% ipython --no-banner

In [1]: import numpy as np

In [2]: np.set_printoptions(precision=3, suppress=True, linewidth=200, floatmode="fixed")

In [3]: def rnd(a):
   ...:     return np.round(a, 3) + 0
   ...: 

In [4]: X = np.array([[1, 0, 0], [0, 1, 0], [0, 1, 1]])

In [5]: X
Out[5]: 
array([[1, 0, 0],
       [0, 1, 0],
       [0, 1, 1]])

In [6]: # triangular, det is the product of the diagonal

In [7]: rnd(np.sort(np.linalg.eigvals(X).real))
Out[7]: array([1.000, 1.000, 1.000])

In [8]: np.flatnonzero(np.linalg.matrix_power((X != 0) + (X.T != 0) + np.eye(3), 3)[2])
Out[8]: array([1, 2])

In [9]: X @ X
Out[9]: 
array([[1, 0, 0],
       [0, 1, 0],
       [0, 2, 1]])

In [10]: rnd(np.linalg.det(X))
Out[10]: np.float64(1.0)

In [11]: (np.linalg.matrix_power((X != 0) + (X.T != 0) + np.eye(3), 3) > 0).astype(int)
Out[11]: 
array([[1, 0, 0],
       [0, 1, 1],
       [0, 1, 1]])

In [12]: rnd(np.linalg.det(X.T))
Out[12]: np.float64(1.0)

In [13]: np.einsum("ii->", X)
Out[13]: np.int64(3)

In [14]: np.kron(np.eye(2, dtype=int), X)
Out[14]: 
array([[1, 0, 0, 0, 0, 0],
       [0, 1, 0, 0, 0, 0],
       [0, 1, 1, 0, 0, 0],
       [0, 0, 0, 1, 0, 0],
       [0, 0, 0, 0, 1, 0],
       [0, 0, 0, 0, 1, 1]])

In [15]: np.einsum("ij,ji->", X, X)
Out[15]: np.int64(3)

In [16]: rnd(np.linalg.det(2 * X)), rnd(np.linalg.det(X))
Out[16]: (np.float64(8.0), np.float64(1.0))

In [17]: rnd(np.linalg.eigvals(X))
Out[17]: array([1.000, 1.000, 1.000])

In [18]: np.poly(X)
Out[18]: array([ 1.000, -3.000,  3.000, -1.000])

In [19]: np.linalg.matrix_rank(X - X[0, 0] * np.eye(3))
Out[19]: np.int64(1)

In [20]: np.prod(np.diag(X)), rnd(np.linalg.det(X))
Out[20]: (np.int64(1), np.float64(1.0))

In [21]: [int(np.linalg.matrix_rank(np.linalg.matrix_power(X, p))) for p in range(1, 4)]
Out[21]: [3, 3, 3]

In [22]: rnd(np.sort(np.linalg.eigvals(X)))
Out[22]: array([1.000, 1.000, 1.000])

In [23]: m1 = np.load("dump.npy")

In [24]: m1
Out[24]: 
array([[-2.000,  1.000,  1.000],
       [ 0.000,  2.000,  5.000],
       [ 0.000,  2.000,  0.000]])

In [25]: rng = np.random.default_rng(72)

In [26]: M2 = m1 + rng.integers(-2, 3, (3, 1)) @ rng.integers(-2, 3, (1, 3))

In [27]: M2
Out[27]: 
array([[-6.000, -1.000, -1.000],
       [-4.000,  0.000,  3.000],
       [-2.000,  1.000, -1.000]])

In [28]: M2 - m1
Out[28]: 
array([[-4.000, -2.000, -2.000],
       [-4.000, -2.000, -2.000],
       [-2.000, -1.000, -1.000]])

In [29]: q = m1.astype(float).copy()

In [30]: for j in range(3):
    ...:     q[:, j] -= q[:, :j] @ (q[:, :j].T @ q[:, j])
    ...:     q[:, j] /= np.linalg.norm(q[:, j])
    ...: 

In [31]: rnd(q)
Out[31]: 
array([[-1.000,  0.000,  0.000],
       [ 0.000,  0.707,  0.707],
       [ 0.000,  0.707, -0.707]])

In [32]: rnd(q.T @ q)
Out[32]: 
array([[1.000, 0.000, 0.000],
       [0.000, 1.000, 0.000],
       [0.000, 0.000, 1.000]])

In [33]: idx = rng.permutation(3)

In [34]: M2 = m1[:, idx] * rng.choice([-1, 1], 3)

In [35]: M2
Out[35]: 
array([[ 1.000,  1.000,  2.000],
       [ 5.000,  2.000, -0.000],
       [ 0.000,  2.000, -0.000]])

In [36]: U, _, VT = np.linalg.svd(m1.T @ M2)

In [37]: rnd(U @ VT)
Out[37]: 
array([[ 0.000,  0.000, -1.000],
       [ 0.000,  1.000,  0.000],
       [ 1.000,  0.000,  0.000]])

In [38]: rnd(np.linalg.lstsq(m1, M2)[0])
Out[38]: 
array([[ 0.000,  0.000, -1.000],
       [ 0.000,  1.000,  0.000],
       [ 1.000,  0.000,  0.000]])
